>>> import numpy as np
>>> from numpy import linalg as LA
>>> np.set_printoptions(precision=2, suppress=True, linewidth=140, sign=" ")
>>> X = np.array([[2.0, 0.0, 3.0, -2.0, -3.0, 1.0],
...     [0.0, 9.0, 8.0, -7.0, -3.0, -2.0],
...     [0.0, 9.0, -2.0, 5.0, -9.0, 6.0],
...     [0.0, 7.0, -6.0, 3.0, 5.0, -3.0],
...     [0.0, -9.0, 6.0, 3.0, 4.0, 0.0],
...     [0.0, 3.0, 5.0, -6.0, -5.0, 7.0]])
>>> X - X[0]
array([[ 0.,  0.,  0.,  0.,  0.,  0.],
       [-2.,  9.,  5., -5.,  0., -3.],
       [-2.,  9., -5.,  7., -6.,  5.],
       [-2.,  7., -9.,  5.,  8., -4.],
       [-2., -9.,  3.,  5.,  7., -1.],
       [-2.,  3.,  2., -4., -2.,  6.]])
>>> round(LA.norm(X), 2)
np.float64(29.58)
>>> X.shape
(6, 6)
>>> X.ravel(order="F")
array([ 2.,  0.,  0.,  0.,  0.,  0.,  0.,  9.,  9.,  7., -9.,  3.,  3.,  8., -2., -6.,  6.,  5., -2., -7.,  5.,  3.,  3., -6., -3., -3.,
       -9.,  5.,  4., -5.,  1., -2.,  6., -3.,  0.,  7.])
>>> t3 = X.reshape(6, 2, -1)
>>> t3[:, 0]
array([[ 2.,  0.,  3.],
       [ 0.,  9.,  8.],
       [ 0.,  9., -2.],
       [ 0.,  7., -6.],
       [ 0., -9.,  6.],
       [ 0.,  3.,  5.]])
>>> t3.transpose(1, 0, 2)
array([[[ 2.,  0.,  3.],
        [ 0.,  9.,  8.],
        [ 0.,  9., -2.],
        [ 0.,  7., -6.],
        [ 0., -9.,  6.],
        [ 0.,  3.,  5.]],

       [[-2., -3.,  1.],
        [-7., -3., -2.],
        [ 5., -9.,  6.],
        [ 3.,  5., -3.],
        [ 3.,  4.,  0.],
        [-6., -5.,  7.]]])
>>> np.swapaxes(t3, 1, 2)[3]
array([[ 0.,  3.],
       [ 7.,  5.],
       [-6., -3.]])
>>> arr = np.array([[0.51, -14.98, -4.6, -16.53],
...     [1.62, -14.95, -5.66, -14.51],
...     [0.41, -17.46, -5.93, -15.32],
...     [-0.15, -17.05, -5.06, -15.75],
...     [-0.2, -14.22, -4.72, -14.59],
...     [-1.0, -12.88, -5.5, -14.55],
...     [-0.08, -16.7, -5.07, -15.53],
...     [-0.51, -14.54, -2.94, -15.82],
...     [-0.33, -13.39, -5.75, -17.39],
...     [0.73, -15.63, -4.97, -13.09],
...     [0.26, -14.69, -6.08, -13.39],
...     [0.44, -14.84, -5.05, -14.52],
...     [-2.02, -14.91, -4.61, -14.75],
...     [-0.87, -13.39, -4.79, -15.36]])
>>> np.abs(LA.svd(arr)[2][-1])
array([ 0.76,  0.05,  0.6 ,  0.25])
>>> [round(float(x), 2) for x in LA.svd(arr, compute_uv=False)[:3]]
[81.84, 4.91, 3.1]
>>> LA.matrix_rank(arr, rtol=0.1)
np.int64(1)
>>> round(np.log10(LA.cond(arr)))
2
>>> ang = np.radians(135)
>>> Rm = np.eye(4)
>>> Rm[3, 3] = Rm[2, 2] = np.cos(ang)
>>> Rm[3, 2], Rm[2, 3] = -np.sin(ang), np.sin(ang)
>>> Rm
array([[ 1.  ,  0.  ,  0.  ,  0.  ],
       [ 0.  ,  1.  ,  0.  ,  0.  ],
       [ 0.  ,  0.  , -0.71,  0.71],
       [ 0.  ,  0.  , -0.71, -0.71]])
>>> out = arr @ Rm.T
>>> LA.svd(arr, compute_uv=False), LA.svd(out, compute_uv=False)
(array([ 81.84,   4.91,   3.1 ,   2.56]), array([ 81.84,   4.91,   3.1 ,   2.56]))
>>> np.allclose(arr @ arr.T, out @ out.T)
True
>>> def softmax(z):
...     e = np.exp(z - z.max(axis=-1, keepdims=True))
...     return e / e.sum(axis=-1, keepdims=True)
... 
>>> np.round(softmax(arr[1] + 3), 2) + 0
array([ 1.,  0.,  0.,  0.])
>>> S = arr @ arr.T / np.sqrt(4)
>>> softmax(S).round(6).argmax(axis=1)
array([ 2,  2,  2,  2,  2,  2,  2,  2,  2,  2,  2,  2,  2,  2])
>>> P = arr @ LA.solve(arr.T @ arr, arr.T)
>>> P @ arr[:, 3]
array([-16.53, -14.51, -15.32, -15.75, -14.59, -14.55, -15.53, -15.82, -17.39, -13.09, -13.39, -14.52, -14.75, -15.36])
>>> np.allclose(P @ P, P)
True
>>> round(float(np.trace(P)), 2)
4.0
>>> np.round(LA.eigvalsh(P), 2) + 0
array([ 0.,  0.,  0.,  0.,  0.,  0.,  0.,  0.,  0.,  0.,  1.,  1.,  1.,  1.])
>>> Uu, sig, vt = LA.svd(arr)
>>> sig
array([ 81.84,   4.91,   3.1 ,   2.56])
>>> out = Uu[:, :1] @ np.diag(sig[:1]) @ vt[:1]
>>> round(np.abs(arr - out).max(), 2)
np.float64(2.05)
>>> np.round(LA.norm(arr - out) / LA.norm(arr), 2)
np.float64(0.08)
